>>> import numpy as np
>>> np.set_printoptions(suppress=True, linewidth=120)
>>> def rd(a):
...     return np.round(a, 2) + 0
... 
>>> K = np.array([[9, 2, 5, 4, 10, 6],
...     [2, 10, 4, 3, 9, 9],
...     [5, 4, 4, 4, 8, 7],
...     [4, 3, 4, 6, 7, 9],
...     [10, 9, 8, 7, 18, 12],
...     [6, 9, 7, 9, 12, 17]])
>>> # null space of dimension 2
>>> U, sig, Vt = np.linalg.svd(K)
>>> evecs = Vt[:(sig > 1e-8).sum()]
>>> rng = np.random.default_rng(7541)
>>> x0 = K[3] + 5 * K[4] + rng.integers(2) * np.eye(6)[1]
>>> x0
array([54., 48., 44., 41., 97., 69.])
>>> np.allclose(evecs.T @ evecs @ x0, x0)
True
>>> np.linalg.matrix_rank(np.vstack([K, x0]))
np.int64(4)
>>> data = np.load("m.npy")
>>> data
array([[ 0.,  0.,  1.,  0.,  2., -1.],
       [ 0.,  0.,  2., -1., -2.,  1.],
       [ 1.,  2.,  0.,  0.,  0.,  0.],
       [ 0., -1.,  0.,  0.,  0.,  0.],
       [ 2., -2.,  0.,  0.,  0.,  0.],
       [-1.,  1.,  0.,  0.,  0.,  0.]])
>>> def softmax(z):
...     e = np.exp(z - z.max(axis=-1, keepdims=True))
...     return e / e.sum(axis=-1, keepdims=True)
... 
>>> print(rd(softmax(data).sum(axis=1)))
[1. 1. 1. 1. 1. 1.]
>>> scores = data @ data.T / np.sqrt(6)
>>> rd(softmax(scores)[2] @ data)
array([ 0.59,  1.29,  0.25, -0.08,  0.  ,  0.  ])
>>> rd(softmax(scores + np.triu(np.full(scores.shape, -np.inf), 1)))
array([[1.  , 0.  , 0.  , 0.  , 0.  , 0.  ],
       [0.  , 1.  , 0.  , 0.  , 0.  , 0.  ],
       [0.1 , 0.1 , 0.79, 0.  , 0.  , 0.  ],
       [0.25, 0.25, 0.11, 0.38, 0.  , 0.  ],
       [0.03, 0.03, 0.01, 0.07, 0.85, 0.  ],
       [0.15, 0.15, 0.23, 0.1 , 0.03, 0.34]])
>>> w, evecs = np.linalg.eigh(data)
>>> x0 = np.array([1, 3, 1, 1, 2, 0])
>>> rd(np.linalg.eigvalsh(data[1:, 1:]))
array([-3.16,  0.  ,  0.  ,  0.  ,  3.16])
>>> x0 @ data @ x0 / (x0 @ x0), rd(w[0]), rd(w[-1])
(np.float64(-0.5), np.float64(-3.41), np.float64(3.41))
>>> x0 @ data @ x0
np.float64(-8.0)
>>> C = np.array([[1, 0, -3, -3, 2, 1, 1, -2, -2],
...     [0, 1, -1, 2, 3, 2, 1, 0, 2],
...     [-3, -2, 3, -1, 0, 3, -3, 3, -2],
...     [-3, 0, 1, -3, -1, 0, -1, -1, 0]])
>>> F = rng.normal(size=(14, 4)) @ C + np.array([-8, -4, -6, 3, 1, 0, -1, -6, -9])
>>> rd(F)
array([[ -5.43,  -3.8 ,  -8.46,   3.29,   2.65,   0.24,   0.41,  -6.76,  -9.84],
       [-14.19,  -5.95,  -2.24,  -1.83,  -0.18,   2.77,  -4.95,  -4.53, -11.21],
       [ -7.04,  -3.44,  -3.85,   8.39,  -0.34,  -1.46,  -0.88,  -3.85,  -6.02],
       [ -9.56,  -3.8 ,  -6.53,  -2.26,  -1.67,  -2.56,  -1.11,  -9.14, -10.19],
       [-13.57,  -6.82,  -0.01,  -3.04,  -6.39,  -2.38,  -6.  ,  -4.57, -12.59],
       [ -9.87,  -4.49,  -2.52,   6.06,   0.16,   0.86,  -2.7 ,  -2.99,  -7.42],
       [ -8.69,  -0.7 ,  -7.75,   2.01,  -0.5 ,  -4.24,   1.74, -11.  ,  -4.37],
       [-13.61,  -3.77,  -3.28,   1.04,   0.97,   1.88,  -2.91,  -5.88,  -7.2 ],
       [ -5.7 ,  -5.13,  -5.1 ,   2.96,  -2.99,  -3.49,  -1.5 ,  -5.35, -11.15],
       [-15.66,  -6.2 ,  -0.31,   1.34,   1.75,   5.74,  -5.99,  -1.74,  -9.7 ],
       [ -3.72,  -1.27, -12.41,   5.49,   7.52,   1.8 ,   3.72,  -9.12,  -6.53],
       [ -9.32,  -1.52,  -3.13,  12.3 ,   2.94,   1.12,  -0.19,  -3.29,  -0.92],
       [ -4.67,  -4.  ,  -6.31,   6.73,   0.67,  -1.25,  -0.09,  -4.73,  -8.66],
       [ -9.3 ,  -2.39,  -3.94,  10.62,   4.36,   2.99,  -0.64,  -3.04,  -3.08]])
>>> print(np.abs(np.diag(np.linalg.qr(F)[1])) > 1e-9)
[ True  True  True  True  True False False False False]
>>> print(np.linalg.lstsq(F[:-1].T, F[-1])[2])
5
>>> rd(data @ np.linalg.pinv(data) @ data)
array([[ 0.,  0.,  1.,  0.,  2., -1.],
       [ 0.,  0.,  2., -1., -2.,  1.],
       [ 1.,  2.,  0.,  0.,  0.,  0.],
       [ 0., -1.,  0.,  0.,  0.,  0.],
       [ 2., -2.,  0.,  0.,  0.,  0.],
       [-1.,  1.,  0.,  0.,  0.,  0.]])
>>> np.allclose(data[:-1].T @ np.linalg.lstsq(data[:-1].T, data[-1])[0], data[-1])
True
>>> np.unique(data.round(6), axis=0).shape
(6, 6)
>>> rd(np.trace(np.linalg.pinv(data) @ data))
np.float64(4.0)
>>> U, sig, Vt = np.linalg.svd(F, full_matrices=False)
>>> rd(U.T @ U)
array([[1., 0., 0., 0., 0., 0., 0., 0., 0.],
       [0., 1., 0., 0., 0., 0., 0., 0., 0.],
       [0., 0., 1., 0., 0., 0., 0., 0., 0.],
       [0., 0., 0., 1., 0., 0., 0., 0., 0.],
       [0., 0., 0., 0., 1., 0., 0., 0., 0.],
       [0., 0., 0., 0., 0., 1., 0., 0., 0.],
       [0., 0., 0., 0., 0., 0., 1., 0., 0.],
       [0., 0., 0., 0., 0., 0., 0., 1., 0.],
       [0., 0., 0., 0., 0., 0., 0., 0., 1.]])
>>> rd(U.T @ F @ Vt.T)
array([[57.31,  0.  ,  0.  ,  0.  ,  0.  ,  0.  ,  0.  ,  0.  ,  0.  ],
       [ 0.  , 24.72,  0.  ,  0.  ,  0.  ,  0.  ,  0.  ,  0.  ,  0.  ],
       [ 0.  ,  0.  , 18.9 ,  0.  ,  0.  ,  0.  ,  0.  ,  0.  ,  0.  ],
       [ 0.  ,  0.  ,  0.  , 11.67,  0.  ,  0.  ,  0.  ,  0.  ,  0.  ],
       [ 0.  ,  0.  ,  0.  ,  0.  ,  9.67,  0.  ,  0.  ,  0.  ,  0.  ],
       [ 0.  ,  0.  ,  0.  ,  0.  ,  0.  ,  0.  ,  0.  ,  0.  ,  0.  ],
       [ 0.  ,  0.  ,  0.  ,  0.  ,  0.  ,  0.  ,  0.  ,  0.  ,  0.  ],
       [ 0.  ,  0.  ,  0.  ,  0.  ,  0.  ,  0.  ,  0.  ,  0.  ,  0.  ],
       [ 0.  ,  0.  ,  0.  ,  0.  ,  0.  ,  0.  ,  0.  ,  0.  ,  0.  ]])
>>> rd(np.abs(Vt[0]))
array([0.63, 0.26, 0.29, 0.2 , 0.03, 0.01, 0.12, 0.35, 0.53])
>>> rd(sig)
array([57.31, 24.72, 18.9 , 11.67,  9.67,  0.  ,  0.  ,  0.  ,  0.  ])
